$ python -q
>>> import numpy as np
>>> import numpy.linalg as la
>>> np.set_printoptions(precision=2, suppress=True, linewidth=100)
>>> tidy = lambda a: np.round(a, 2) + 0
>>> mat = np.loadtxt("sample14.csv", delimiter=",")
>>> mat
array([[-3.,  0.,  0.,  0.,  0.,  0.,  0.,  0.,  0.,  0.],
       [ 2.,  1.,  0.,  0.,  0.,  0.,  0.,  0.,  0.,  0.],
       [ 2.,  1., -3.,  0.,  0.,  0.,  0.,  0.,  0.,  0.],
       [ 0., -2., -3.,  3.,  0.,  0.,  0.,  0.,  0.,  0.],
       [ 3.,  3., -1.,  3., -2.,  0.,  0.,  0.,  0.,  0.],
       [-2., -3., -1.,  2., -2., -2.,  0.,  0.,  0.,  0.],
       [ 1.,  2.,  3.,  2.,  3., -2., -3.,  0.,  0.,  0.],
       [ 0., -2.,  1.,  1., -2., -1., -1.,  0.,  0.,  0.],
       [-1., -3.,  0.,  0., -1.,  3.,  2., -1.,  1.,  0.],
       [-3.,  2., -3.,  3.,  2., -1.,  0.,  2.,  0., -3.]])
>>> C2 = mat.T @ mat
>>> np.allclose(C2, C2.T)
True
>>> (mat @ mat.T).shape
(10, 10)
>>> arr = np.loadtxt("x.csv", delimiter=",")
>>> arr
array([[  6.,  10.,   2.,   7.],
       [ 24.,  13.,  12.,   0.],
       [-46., -38., -21., -14.],
       [-24., -18., -12.,  -5.]])
>>> other = np.array([[1, 2], [1, 2], [0, 1], [3, 0]])
>>> la.matrix_rank(arr @ other)
np.int64(2)
>>> np.vstack([arr, other.T]).shape
(6, 4)
>>> other.T @ arr.T
array([[  37.,   37., -126.,  -57.],
       [  34.,   86., -189.,  -96.]])
>>> np.einsum("ik,kj->ji", arr, other)
array([[  37.,   37., -126.,  -57.],
       [  34.,   86., -189.,  -96.]])
>>> w1 = np.array([[4, 3, 3, 5, 1, 2],
...     [1, 3, 4, 0, 5, 0],
...     [2, 4, 0, 1, 7, 2],
...     [0, 4, 4, 8, 5, 2]])
>>> coef = np.array([-2, -4, 4, -5, 3, 3])
>>> hid = np.maximum(arr @ w1 + coef, 0)
>>> (hid > 0).mean(axis=0)
array([0.5, 0.5, 0.5, 0.5, 0.5, 0.5])
>>> (hid > 0).astype(int)
array([[1, 1, 1, 1, 1, 1],
       [1, 1, 1, 1, 1, 1],
       [0, 0, 0, 0, 0, 0],
       [0, 0, 0, 0, 0, 0]])
>>> Z = np.array([[0, -3, -3],
...     [-3, -3, -2],
...     [2, 1, -1],
...     [3, 3, 0],
...     [-3, 2, -2],
...     [0, 1, 0]])
>>> (hid @ Z).round(6).argmax(axis=1)
array([1, 1, 0, 0])
